$ ipython --no-banner

In [1]: import numpy as np

In [2]: from numpy import linalg as LA

In [3]: np.set_printoptions(precision=2, suppress=True, linewidth=100)

In [4]: M = np.load("arr.npy")

In [5]: M
Out[5]: 
array([[1, 0, 0],
       [1, 1, 0],
       [2, 0, 1]])

In [6]: r0 = np.array([-4, -8])

In [7]: np.polyval(r0, M[2])
Out[7]: array([-16,  -8, -12])

In [8]: print(np.convolve(M[2], r0))
[ -8 -16  -4  -8]

In [9]: print(np.correlate(M[2], M[0], "full"))
[0 0 2 0 1]

In [10]: P = np.triu(np.array([[1, 2, 2], [3, 2, 0], [2, 2, 3]]), 1) + np.eye(3)

In [11]: M2 = P @ M @ LA.inv(P)

In [12]: round(float(LA.det(M2)), 2)
Out[12]: 1.0

In [13]: LA.matrix_rank(M2)
Out[13]: np.int64(3)

In [14]: round(LA.norm(M) ** 2 / LA.norm(M, 2) ** 2, 2)
Out[14]: np.float64(1.17)

In [15]: print(LA.norm(M, axis=1))
[1.   1.41 2.24]

In [16]: M[0] @ M[2]
Out[16]: np.int64(2)

In [17]: r0, g = M[0], M[1]

In [18]: r0 @ r0
Out[18]: np.int64(1)

In [19]: p = (r0 @ g) / (r0 @ r0) * r0

In [20]: np.outer(r0, g)
Out[20]: 
array([[1, 1, 0],
       [0, 0, 0],
       [0, 0, 0]])

In [21]: print(LA.matrix_rank(np.outer(r0, g)))
1

In [22]: F = np.load("dump.npy")

In [23]: F
Out[23]: 
array([[ 0, -4, -6],
       [ 0,  0,  5],
       [ 0,  0,  0]])

In [24]: rk = LA.matrix_rank(F)

In [25]: rk
Out[25]: np.int64(2)

In [26]: ns = LA.svd(F)[2][rk:].T

In [27]: ns.shape
Out[27]: (3, 1)

In [28]: LA.matrix_rank(F.T @ F), LA.matrix_rank(F @ F.T)
Out[28]: (np.int64(2), np.int64(2))

In [29]: print(F @ ns)
[[0.]
 [0.]
 [0.]]

In [30]: print(ns @ ns.T)
[[1. 0. 0.]
 [0. 0. 0.]
 [0. 0. 0.]]

In [31]: ns[:, 0] / ns[np.abs(ns[:, 0]).round(6).argmax(), 0]
Out[31]: array([1., 0., 0.])

In [32]: np.allclose(F @ ns, 0)
Out[32]: True

In [33]: [int(LA.matrix_rank(F[:, :j + 1])) for j in range(3)]
Out[33]: [0, 1, 2]

In [34]: [int(LA.matrix_rank(F[:i])) for i in range(1, len(F) + 1)]
Out[34]: [1, 2, 2]

In [35]: rng = np.random.default_rng(0)

In [36]: z = rng.integers(0, 2, 4)

In [37]: feats = np.triu((z[:, None] == z) & (rng.random((4, 4)) < 0.8), 1).astype(int)

In [38]: feats += feats.T

In [39]: feats
Out[39]: 
array([[0, 1, 0, 0],
       [1, 0, 1, 0],
       [0, 1, 0, 0],
       [0, 0, 0, 0]])

In [40]: evals, V = LA.eigh(feats)

In [41]: print((evals > 1e-8).sum(), (evals < -1e-8).sum())
1 1

In [42]: evals.sum(), np.trace(feats)
Out[42]: (np.float64(0.0), np.int64(0))

In [43]: np.round(V @ np.diag(evals) @ V.T, 2) + 0
Out[43]: 
array([[0., 1., 0., 0.],
       [1., 0., 1., 0.],
       [0., 1., 0., 0.],
       [0., 0., 0., 0.]])

In [44]: LA.eigvalsh(feats @ feats)
Out[44]: array([0., 0., 2., 2.])

In [45]: np.round(V.T @ feats @ V, 2) + 0
Out[45]: 
array([[-1.41,  0.  ,  0.  ,  0.  ],
       [ 0.  ,  0.  ,  0.  ,  0.  ],
       [ 0.  ,  0.  ,  0.  ,  0.  ],
       [ 0.  ,  0.  ,  0.  ,  1.41]])

In [46]: mat = np.load("mat.npy")

In [47]: mat
Out[47]: 
array([[5., 0., 4.],
       [0., 5., 0.],
       [4., 0., 5.]])

In [48]: def softmax(z):
    ...:     e = np.exp(z - z.max(axis=-1, keepdims=True))
    ...:     return e / e.sum(axis=-1, keepdims=True)
    ...: 

In [49]: softmax(mat[1])
Out[49]: array([0.01, 0.99, 0.01])

In [50]: softmax(mat).sum(axis=1)
Out[50]: array([1., 1., 1.])

In [51]: scores = mat @ mat.T / np.sqrt(3)

In [52]: np.round(softmax(scores)[1] @ mat, 2) + 0
Out[52]: array([0., 5., 0.])

In [53]: np.round(softmax(scores + np.triu(np.full(scores.shape, -np.inf), 1)), 2) + 0
Out[53]: 
array([[1.  , 0.  , 0.  ],
       [0.  , 1.  , 0.  ],
       [0.36, 0.  , 0.64]])

In [54]: x = np.array([5, 0, -2])

In [55]: y = mat @ x

In [56]: beta, lr = np.zeros(3), 1 / LA.norm(mat, 2) ** 2

In [57]: for i in range(50):
    ...:     beta -= lr * mat.T @ (mat @ beta - y)
    ...:     if i % 10 == 0: print(i, round(LA.norm(mat @ beta - y), 2))
    ...: 
0 4.89
10 4.32
20 3.81
30 3.37
40 2.97

In [58]: print(beta)
[ 3.12  0.   -0.12]

In [59]: round(LA.cond(mat), 2)
Out[59]: np.float64(9.0)

In [60]: evals, V = LA.eigh(mat)

In [61]: x = np.array([2, -2, -2])

In [62]: V * np.abs(evals) @ V.T
Out[62]: 
array([[5., 0., 4.],
       [0., 5., 0.],
       [4., 0., 5.]])

In [63]: print(V * np.sqrt(evals) @ V.T)
[[2.   0.   1.  ]
 [0.   2.24 0.  ]
 [1.   0.   2.  ]]

In [64]: x @ mat @ x
Out[64]: np.float64(28.0)

In [65]: V * np.maximum(evals, 0) @ V.T
Out[65]: 
array([[5., 0., 4.],
       [0., 5., 0.],
       [4., 0., 5.]])

In [66]: print(round(float(x @ mat @ x / (x @ x)), 2), np.round(evals[0], 2), evals[-1])
2.33 1.0 9.0

In [67]: z = rng.permutation(3)

In [68]: M2 = mat[:, z] * rng.choice([-1, 1], 3)

In [69]: M2
Out[69]: 
array([[-0., -4., -5.],
       [-5., -0., -0.],
       [-0., -5., -4.]])

In [70]: Uu, _, Vh = LA.svd(mat.T @ M2)

In [71]: print(np.round(Uu @ Vh, 2) + 0)
[[ 0.  0. -1.]
 [-1.  0.  0.]
 [ 0. -1.  0.]]

In [72]: J = np.load("w.npy")

In [73]: J
Out[73]: 
array([[-1.48, -0.84,  0.24,  0.2 ],
       [-0.84, -1.83,  0.6 ,  0.9 ],
       [ 0.24,  0.6 , -1.07,  0.05],
       [ 0.2 ,  0.9 ,  0.05, -0.63]])

In [74]: LA.matrix_rank(J, rtol=0.1)
Out[74]: np.int64(3)

In [75]: np.argsort(-LA.norm(J, axis=0).round(6), kind="stable")[:3]
Out[75]: array([1, 0, 2])

In [76]: [round(float(x), 2) for x in LA.svd(J, compute_uv=False)[:3]]
Out[76]: [3.0, 1.0, 1.0]

In [77]: rk = LA.matrix_rank(J)

In [78]: rk
Out[78]: np.int64(3)

In [79]: ns = LA.svd(J)[2][rk:].T

In [80]: ns.shape
Out[80]: (4, 1)

In [81]: LA.matrix_rank(J.T @ J), LA.matrix_rank(J @ J.T)
Out[81]: (np.int64(3), np.int64(3))

In [82]: print([int(LA.matrix_rank(np.delete(J, i, axis=0))) for i in range(4)])
[3, 3, 3, 3]

In [83]: x = np.array([-1, -3, 3, 1])

In [84]: (J * x).sum(axis=1)
Out[84]: array([ 4.91,  9.02, -5.19, -3.37])

In [85]: A = np.load("block2.npy")

In [86]: A
Out[86]: 
array([[  6.,  -6., -18.,   0.],
       [ -6.,  11.,  27.,   0.],
       [-18.,  27.,  83.,   0.],
       [  0.,   0.,   0.,   2.]])

In [87]: softmax(A).sum(axis=1)
Out[87]: array([1., 1., 1., 1.])

In [88]: print(softmax(A[3]))
[0.1  0.1  0.1  0.71]

In [89]: scores = A @ A.T / np.sqrt(4)

In [90]: softmax(scores).round(6).argmax(axis=1)
Out[90]: array([0, 2, 2, 3])

In [91]: np.round(softmax(scores + np.triu(np.full(scores.shape, -np.inf), 1)), 2) + 0
Out[91]: 
array([[1.  , 0.  , 0.  , 0.  ],
       [0.  , 1.  , 0.  , 0.  ],
       [0.  , 0.  , 1.  , 0.  ],
       [0.1 , 0.1 , 0.1 , 0.71]])

In [92]: softmax(scores)[3] @ A
Out[92]: array([-1.73,  3.08,  8.86,  1.42])
